$ python3 -q
>>> import numpy as np
>>> np.set_printoptions(precision=2, suppress=True, linewidth=200, legacy="1.25")
>>> rd = lambda a: np.round(a, 2) + 0
>>> X = np.load("m.npy")
>>> X
array([[ 0.37,  0.32,  0.48, -0.23, -0.15, -0.44, -0.15,  0.38,  0.22, -0.13],
       [ 0.92, -1.22, -1.83,  0.1 ,  1.49,  0.83,  1.49,  1.8 ,  0.15, -1.27],
       [-0.33,  0.  ,  0.  ,  0.11, -0.13,  0.12, -0.13, -0.46, -0.14,  0.25],
       [ 0.22,  0.44,  0.66, -0.22, -0.32, -0.5 , -0.32,  0.12,  0.18,  0.04],
       [ 1.07, -0.02, -0.03, -0.35,  0.44, -0.37,  0.44,  1.5 ,  0.45, -0.82],
       [-0.46,  0.28,  0.42,  0.06, -0.44, -0.1 , -0.44, -0.76, -0.14,  0.48],
       [ 0.13,  0.38,  0.57, -0.17, -0.3 , -0.41, -0.3 ,  0.02,  0.13,  0.08],
       [ 0.01,  0.08,  0.12, -0.03, -0.07, -0.08, -0.07, -0.02,  0.02,  0.03]])
>>> U, sigma, Vh = np.linalg.svd(X)
>>> V = Vh[:(sigma > 1e-8).sum()]
>>> rng = np.random.default_rng(87520)
>>> x0 = X[2] + -3 * X[3] + rng.integers(2) * np.eye(10)[7]
>>> rd(x0)
array([-0.99, -1.32, -1.98,  0.77,  0.83,  1.62,  0.83, -0.82, -0.68,  0.13])
>>> rd(np.linalg.norm(x0 - V.T @ V @ x0))
0.0
>>> U, sigma, Vh = np.linalg.svd(X)
>>> np.argmax(sigma[:-1] / (sigma[1:] + 1e-6)) + 1
2
>>> M2 = U[:, :2] @ np.diag(sigma[:2]) @ Vh[:2]
>>> np.linalg.matrix_rank(M2)
2
>>> np.linalg.matrix_rank(X, rtol=0.05)
2
>>> rd(np.linalg.norm(X - M2, 2)), rd(sigma[2])
(0.0, 0.0)
>>> np.linalg.lstsq(X[:-1].T, X[-1])[2]
2
>>> rd(X @ np.linalg.pinv(X) @ X)
array([[ 0.37,  0.32,  0.48, -0.23, -0.15, -0.44, -0.15,  0.38,  0.22, -0.13],
       [ 0.92, -1.22, -1.83,  0.1 ,  1.49,  0.83,  1.49,  1.8 ,  0.15, -1.27],
       [-0.33,  0.  ,  0.  ,  0.11, -0.13,  0.12, -0.13, -0.46, -0.14,  0.25],
       [ 0.22,  0.44,  0.66, -0.22, -0.32, -0.5 , -0.32,  0.12,  0.18,  0.04],
       [ 1.07, -0.02, -0.03, -0.35,  0.44, -0.37,  0.44,  1.5 ,  0.45, -0.82],
       [-0.46,  0.28,  0.42,  0.06, -0.44, -0.1 , -0.44, -0.76, -0.14,  0.48],
       [ 0.13,  0.38,  0.57, -0.17, -0.3 , -0.41, -0.3 ,  0.02,  0.13,  0.08],
       [ 0.01,  0.08,  0.12, -0.03, -0.07, -0.08, -0.07, -0.02,  0.02,  0.03]])
>>> np.allclose(X[:-1].T @ np.linalg.lstsq(X[:-1].T, X[-1])[0], X[-1])
True
>>> try:
...     np.linalg.inv(X)
... except np.linalg.LinAlgError as e:
...     print("failed:", e)
... 
failed: Last 2 dimensions of the array must be square
>>> np.linalg.matrix_rank(X, rtol=0.1)
2
>>> [round(float(x), 2) for x in np.linalg.svd(X, compute_uv=False)[:3]]
[4.57, 2.25, 0.0]
>>> np.linalg.cond(X) > 100
True
>>> np.argsort(-np.linalg.norm(X, axis=0).round(6), kind="stable")[:3]
array([7, 2, 4])
>>> data = np.loadtxt("block1.csv", delimiter=",")
>>> rd(data)
array([[ 7.69, -2.33, -8.42,  3.42, -0.56,  3.11, -6.45,  4.6 ],
       [ 1.65, 10.39,  0.16, -4.86,  1.49, -1.56,  0.59,  3.9 ],
       [-1.55, -1.09,  0.66,  1.96, -0.66, -0.47, -3.01, -6.82],
       [-2.54,  2.71,  1.22,  0.41,  1.25, -1.84, -1.29, -4.15],
       [ 1.2 ,  2.44,  0.4 , -1.11, -1.55,  0.17, -2.29, -3.49],
       [11.33, -4.9 , -5.69,  0.51, -7.87,  6.4 , -7.92, -1.99],
       [-1.11,  2.34, -0.5 ,  0.94,  1.52, -1.31, -1.93, -2.09],
       [-3.49,  0.21, -1.79,  4.24,  4.22, -2.42, -2.36, -1.93],
       [ 0.8 ,  6.02, -2.95, -0.17,  3.71, -1.65, -1.22,  4.61],
       [ 6.78, -2.07, -3.35,  0.27, -4.82,  3.63, -5.61, -2.51],
       [ 4.75,  4.25, -0.23, -3.61, -3.52,  1.61, -2.44, -1.25],
       [ 4.35,  2.99, -1.62, -1.82, -2.24,  1.39, -2.98, -0.32],
       [-3.19,  3.5 , -1.59,  2.4 ,  5.06, -3.  , -1.16,  0.7 ],
       [ 8.91,  3.96, -4.51, -2.94, -3.19,  3.12, -3.92,  4.39],
       [ 0.23,  2.55, -2.65,  1.56,  2.54, -1.06, -2.37,  1.13],
       [ 2.73,  3.83, -4.04,  0.46,  2.12, -0.25, -2.58,  4.09],
       [-0.33,  1.96, -2.62,  2.14,  2.8 , -1.23, -2.47,  0.6 ],
       [-0.61,  1.73, -4.75,  3.91,  5.15, -1.79, -2.73,  3.52],
       [10.88, -6.01, -7.18,  2.34, -6.35,  6.08, -8.4 , -0.76],
       [ 4.65,  0.77, -1.12, -1.33, -3.94,  2.21, -3.83, -3.06],
       [ 6.6 ,  1.9 , -1.45, -2.78, -4.98,  2.97, -3.87, -1.72],
       [ 6.44, -1.04, -3.94,  0.42, -3.46,  3.05, -5.21, -0.69],
       [ 1.1 , -3.6 , -5.42,  5.81,  2.06,  0.33, -5.19, -0.4 ],
       [ 1.93,  5.55,  1.87, -4.01, -2.5 ,  0.15, -1.12, -2.94],
       [ 8.15, -4.36, -7.45,  3.39, -2.83,  4.08, -7.22,  1.32],
       [-3.21,  4.89, -4.74,  4.  ,  8.89, -4.04, -0.97,  6.54],
       [-0.08,  3.07, -5.04,  3.18,  5.5 , -1.88, -2.37,  5.1 ],
       [ 8.95,  3.74, -4.74, -2.71, -3.08,  3.15, -4.03,  4.52],
       [-0.61,  2.2 , -0.61,  0.79,  1.1 , -1.02, -2.1 , -2.1 ]])
>>> [round(float(x), 2) for x in np.linalg.svd(data, compute_uv=False)[:3]]
[42.42, 28.22, 22.78]
>>> np.argsort(-np.linalg.norm(data, axis=0).round(6), kind="stable")[:3]
array([0, 4, 6])
